% python3 -q
>>> import numpy as np
>>> np.set_printoptions(precision=2, suppress=True, linewidth=160)
>>> def tidy(a):
...     return np.round(a, 2) + 0
... 
>>> J = np.load("data.npy")
>>> print(J)
[[ 3  0  0  0]
 [ 0  0  0  0]
 [ 0  0  1  0]
 [ 0  0  0 -1]]
>>> print(np.all(np.linalg.eigvalsh(J) > 0))
False
>>> print(tidy(np.linalg.eigvalsh(J).min()))
-1.0
>>> print([round(float(np.linalg.det(J[:i, :i])), 2) + 0 for i in range(1, 5)])
[3.0, 0.0, 0.0, 0.0]
>>> vals, V = np.linalg.eigh(J)
>>> x = np.array([1, 2, 1, 1])
>>> print(V * np.maximum(vals, 0) @ V.T)
[[3. 0. 0. 0.]
 [0. 0. 0. 0.]
 [0. 0. 1. 0.]
 [0. 0. 0. 0.]]
>>> print(tidy(x @ J @ x / (x @ x)), vals[0], vals[-1])
0.43 -1.0 3.0
>>> print(x @ J @ x)
3
>>> print(V * np.abs(vals) @ V.T)
[[3. 0. 0. 0.]
 [0. 0. 0. 0.]
 [0. 0. 1. 0.]
 [0. 0. 0. 1.]]
>>> rng = np.random.default_rng(770687)
>>> z = rng.permutation(4)
>>> print(z)
[2 1 0 3]
>>> out = J[z][:, z]
>>> print(out)
[[ 1  0  0  0]
 [ 0  0  0  0]
 [ 0  0  3  0]
 [ 0  0  0 -1]]
>>> print(tidy(np.sort(np.abs(np.linalg.eigvals(out)))))
[0. 1. 1. 3.]
>>> rank = np.linalg.matrix_rank(out)
>>> print(rank)
3
>>> N = np.linalg.svd(out)[2][rank:].T
>>> print(np.linalg.matrix_rank(out.T @ out), np.linalg.matrix_rank(out @ out.T))
3 3
>>> print([int(np.linalg.matrix_rank(out[:i])) for i in range(1, len(out) + 1)])
[1, 1, 2, 3]
>>> print(N[:, 0] / N[np.abs(N[:, 0]).round(6).argmax(), 0])
[0. 1. 0. 0.]
>>> print(N.shape)
(4, 1)
>>> print(np.linalg.lstsq(J[:-1].T, J[-1])[2])
2
>>> print(np.allclose(J[:-1].T @ np.linalg.lstsq(J[:-1].T, J[-1])[0], J[-1]))
False
>>> try:
...     np.linalg.inv(J)
... except np.linalg.LinAlgError as e:
...     print("failed:", e)
... 
failed: Singular matrix
>>> sig = 20 * 0.5 ** np.arange(3)
>>> M = rng.normal(size=(26, 3)) * rng.permutation(sig)
>>> print(tidy(M))
[[ -0.94  -2.18  20.6 ]
 [  5.54  16.53  -1.97]
 [ -9.22  -2.74  23.4 ]
 [ -4.54   0.1    3.07]
 [  0.09   7.75   6.35]
 [ -5.1    7.61  15.46]
 [  2.65  13.85  -3.58]
 [-11.53   1.5   13.3 ]
 [ -1.59  12.63  29.75]
 [ -1.58  13.39   5.36]
 [  2.01  21.27  -1.05]
 [ -3.42   3.91 -18.86]
 [-11.03  -1.7   -6.2 ]
 [ -2.43   8.96 -27.73]
 [ -1.45   2.98  20.63]
 [  0.35 -11.13 -14.65]
 [ -1.07  -5.01 -13.61]
 [  0.11  13.96   4.05]
 [  3.71   7.1  -22.47]
 [  9.62  14.51  28.35]
 [  5.75  -1.78  11.41]
 [ -1.3    5.27  -2.78]
 [  0.27  12.7  -26.93]
 [ -3.51  -7.43  26.19]
 [  0.54   6.1  -30.14]
 [ 11.19   0.88   3.14]]
>>> Xs = (M - M.mean(axis=0)) / M.std(axis=0)
>>> print(tidy(Xs.std(axis=0)))
[1. 1. 1.]
>>> coef = np.linalg.lstsq(np.delete(Xs, 1, axis=1), Xs[:, 1])[0]
>>> print(tidy(coef))
[ 0.33 -0.05]
>>> print(tidy(1 - np.var(Xs[:, 1] - np.delete(Xs, 1, axis=1) @ coef)))
0.11
>>> D = np.linalg.norm(M[:, None] - M[None], axis=-1)
>>> print(np.unravel_index(D.round(6).argmax(), D.shape))
(np.int64(8), np.int64(24))
>>> blk = np.stack([M, 2 * M, M[::-1]])
>>> print(np.linalg.matrix_rank(blk))
[3 3 3]
>>> print(blk.shape)
(3, 26, 3)
>>> x = np.array([0, 1, 0])
>>> target = M @ x
>>> print(tidy(target))
[ -2.18  16.53  -2.74   0.1    7.75   7.61  13.85   1.5   12.63  13.39  21.27   3.91  -1.7    8.96   2.98 -11.13  -5.01  13.96   7.1   14.51  -1.78   5.27
  12.7   -7.43   6.1    0.88]
>>> target = target + 0.3 * rng.normal(size=26)
>>> print(tidy(target))
[ -2.    16.43  -2.94   0.12   7.49   7.27  13.67   1.23  12.67  12.91  21.87   3.74  -1.85   9.28   3.08 -11.79  -5.59  14.08   6.86  14.61  -1.2    5.2
  13.47  -7.27   6.15   0.49]
>>> coef, *_ = np.linalg.lstsq(M, target)
>>> print(tidy(M.T @ (target - M @ coef)))
[0. 0. 0.]
>>> print([round(float(np.linalg.norm(np.linalg.solve(M.T @ M + lam * np.eye(3), M.T @ target))), 2) for lam in (0, 1, 10, 100)])
[1.01, 1.01, 1.0, 0.97]
>>> mat = np.load("a.npy")
>>> print(mat)
[[-6 -2 -2 -6]
 [15  5  5 15]
 [15  5  5 15]
 [ 6  2  2  6]]
>>> t = np.radians(90)
>>> R = np.eye(4)
>>> R[1, 1] = R[3, 3] = np.cos(t)
>>> R[1, 3], R[3, 1] = -np.sin(t), np.sin(t)
>>> print(tidy(R))
[[ 1.  0.  0.  0.]
 [ 0.  0.  0. -1.]
 [ 0.  0.  1.  0.]
 [ 0.  1.  0.  0.]]
>>> out = mat @ R.T
>>> print(tidy(np.linalg.det(R)), np.trace(R))
1.0 2.0
>>> print(np.allclose(np.linalg.norm(mat, axis=1), np.linalg.norm(out, axis=1)))
True
>>> print(np.abs(out - mat).max(axis=0))
[ 0. 20.  0. 10.]
>>> print(tidy(out))
[[ -6.   6.  -2.  -2.]
 [ 15. -15.   5.   5.]
 [ 15. -15.   5.   5.]
 [  6.  -6.   2.   2.]]
>>> left, sig, VT = np.linalg.svd(mat)
>>> V = VT[:(sig > 1e-8).sum()]
>>> x = mat[2] + 5 * mat[1] + rng.integers(2) * np.eye(4)[2]
>>> print(x)
[90. 30. 31. 90.]
>>> print(tidy(np.diag(V.T @ V)))
[0.45 0.05 0.05 0.45]
>>> print(np.allclose(V.T @ V @ x, x))
False
>>> print(np.linalg.matrix_rank(np.vstack([mat, x])))
2
>>> print(tidy(np.trace(np.linalg.pinv(mat) @ mat)))
1.0
>>> print(np.abs(np.diag(np.linalg.qr(mat)[1])) > 1e-9)
[ True False False False]
>>> print(tidy(mat @ np.linalg.pinv(mat) @ mat))
[[-6. -2. -2. -6.]
 [15.  5.  5. 15.]
 [15.  5.  5. 15.]
 [ 6.  2.  2.  6.]]
>>> print(mat @ mat)
[[-60 -20 -20 -60]
 [150  50  50 150]
 [150  50  50 150]
 [ 60  20  20  60]]
>>> print(tidy(np.linalg.det(mat)))
0.0
>>> mat.inv()
Traceback (most recent call last):
  File "<python-input-75>", line 1, in <module>
    mat.inv()
    ^^^^^^^
AttributeError: 'numpy.ndarray' object has no attribute 'inv'
>>> K = np.array([[-4, 4], [4, -4]])
>>> x = np.array([9, -4])
>>> h1 = np.maximum(K @ x, 0)
>>> print(h1)
[ 0 52]
>>> print(K.T @ h1)
[ 208 -208]
>>> print(np.tanh(K @ x))
[-1.  1.]
>>> print(np.maximum(K @ x, 0) - np.maximum(-K @ x, 0))
[-52  52]
>>> print(np.maximum(K @ (3 * x), 0))
[  0 156]
>>> feats = np.load("mat.npy")
>>> print(feats)
[[-8 -5  5  6]
 [ 0 -7  0 -1]
 [ 0  0  5 -4]
 [ 0  0  0  7]]
>>> vals, V = np.linalg.eig(feats)
>>> print(tidy(np.sort(np.linalg.eigvals(feats @ feats))))
[25. 49. 49. 64.]
>>> print(feats @ V[:, 0] - vals[0] * V[:, 0])
[0. 0. 0. 0.]
>>> print(np.prod(vals))
1960.0
>>> W0 = np.load("block6.npy")
>>> print(W0)
[[-7.99 -5.99  6.99]
 [-8.01 -5.99  7.  ]
 [-8.02 -6.    7.01]
 [-8.02 -6.01  6.98]
 [-8.   -6.01  6.95]
 [-7.97 -5.99  7.  ]
 [-7.97 -5.99  6.98]
 [-8.02 -5.98  7.01]
 [-7.98 -6.01  7.  ]
 [-7.97 -6.01  6.99]
 [ 5.95 -3.01 -1.98]
 [ 6.   -2.96 -2.  ]
 [ 6.02 -3.02 -1.97]
 [ 6.01 -2.98 -1.98]
 [ 6.02 -2.99 -2.02]
 [ 6.05 -3.01 -2.01]
 [ 6.02 -3.   -2.  ]
 [ 5.99 -2.98 -1.99]
 [ 6.04 -2.97 -2.  ]
 [ 6.01 -2.99 -1.99]]
>>> D = np.linalg.norm(W0[:, None] - W0[None], axis=-1)
>>> print(tidy(D[15]))
[16.94 16.96 16.98 16.96 16.93 16.93 16.92 16.97 16.94 16.93  0.1   0.07  0.05  0.06  0.04  0.    0.03  0.07  0.04  0.05]
>>> print(np.unravel_index(D.round(6).argmax(), D.shape))
(np.int64(2), np.int64(15))
>>> print(D.mean(axis=1).argmax())
15
>>> print(tidy(np.linalg.norm(W0, axis=1)))
[12.19 12.21 12.23 12.21 12.18 12.18 12.17 12.22 12.2  12.19  6.96  6.98  7.02  6.99  7.02  7.05  7.02  6.98  7.02  7.  ]
>>> print(D[15].round(6).argsort(kind="stable")[:4])
[15 16 14 18]
>>> cent = W0[[16, 19]].astype(float)
>>> for _ in range(7):
...     z = np.linalg.norm(W0[:, None] - cent, axis=-1).argmin(axis=1)
...     cent = np.array([W0[z == j].mean(axis=0) for j in range(2)])
... 
>>> print(z)
[1 1 1 1 1 1 1 1 1 1 0 0 0 0 0 0 0 0 0 0]
>>> print(tidy(cent))
[[ 6.01 -2.99 -1.99]
 [-8.   -6.    6.99]]
>>> print(tidy(cent[1] - cent[0]))
[-14.01  -3.01   8.98]
>>> print(np.abs(cent[1] - cent[0]).argmax())
0
>>> print(np.bincount(z))
[10 10]
>>> left, sig, VT = np.linalg.svd(W0)
>>> print(np.argmax(sig[:-1] / (sig[1:] + 1e-6)) + 1)
2
>>> out = left[:, :2] @ np.diag(sig[:2]) @ VT[:2]
>>> print(tidy(np.abs(W0 - out).max()))
0.03
>>> print(tidy(np.linalg.norm(W0 - out) / np.linalg.norm(W0)))
0.0
>>> print(np.linalg.matrix_rank(out))
2
>>> Xs = W0 - W0.mean(axis=0)
>>> left, sig, VT = np.linalg.svd(Xs, full_matrices=False)
>>> print(tidy(sig ** 2 / (sig ** 2).sum()))
[1. 0. 0.]
>>> print(np.linalg.matrix_rank(Xs))
3
>>> print(tidy(sig))
[37.81  0.07  0.07]
>>> print(tidy(VT[0] * np.sign(VT[0, np.abs(VT[0]).argmax()])))
[ 0.83  0.18 -0.53]
>>> print(np.abs(VT[0]).argmax())
0
>>> print(np.abs(left[:, 0]).argmax())
15
>>> print(np.searchsorted(np.cumsum(sig ** 2) / (sig ** 2).sum(), 0.9) + 1)
1
>>> print((np.sign(left[:, 0]) == np.sign(left[0, 0])).astype(int))
[1 1 1 1 1 1 1 1 1 1 0 0 0 0 0 0 0 0 0 0]
>>> print(tidy((sig ** 2).sum() ** 2 / (sig ** 4).sum()))
1.0
>>> print(tidy(Xs.mean(axis=0)))
[0. 0. 0.]
>>> cov = np.cov(W0, rowvar=False)
>>> print(tidy(np.median(W0, axis=0)))
[-1.01 -4.5   2.49]
>>> print(tidy(np.corrcoef(W0.T)))
[[ 1.  1. -1.]
 [ 1.  1. -1.]
 [-1. -1.  1.]]
>>> E = np.loadtxt("case0.csv", delimiter=",")
>>> print(E)
[[-1.96  0.39  0.22]
 [ 2.77  0.77  0.53]
 [ 1.79  0.2   0.39]
 [-3.72  0.02  0.15]
 [-0.01 -0.33 -0.87]
 [ 0.45  0.66 -0.95]
 [ 3.27 -0.21  0.38]
 [-1.58 -0.79 -0.73]
 [ 0.78  3.53 -0.34]
 [ 0.24  0.36 -0.01]
 [ 0.08 -1.04 -0.31]
 [-5.53 -1.82  0.66]
 [-3.72 -0.1  -0.44]
 [ 1.96 -0.62 -0.59]
 [ 2.21 -1.75  0.19]
 [-0.69 -1.   -0.38]
 [ 1.49  0.94  0.32]
 [ 0.24 -0.09 -0.4 ]
 [-1.75 -1.07 -0.78]
 [ 1.24  0.44 -0.45]
 [ 1.42  0.98 -0.22]
 [-2.48  1.48  1.  ]
 [ 4.49 -1.51 -0.19]
 [ 5.56 -1.71  0.36]
 [-2.14 -2.55  2.11]]
>>> cov = np.cov(E, rowvar=False)
>>> print(np.argsort(-E.std(axis=0).round(6), kind="stable"))
[0 1 2]
>>> print(np.argwhere(np.triu(np.abs(np.corrcoef(E.T)) > 0.8, 1)))
[]
>>> print(np.median(E, axis=0))
[ 0.24 -0.1  -0.19]
>>> print(cov.shape)
(3, 3)
>>> print(tidy(np.corrcoef(E[:, 2], E[:, 1])[0, 1]))
-0.21
>>> print(tidy(np.linalg.eigvalsh(cov)[::-1]))
[6.93 1.67 0.42]
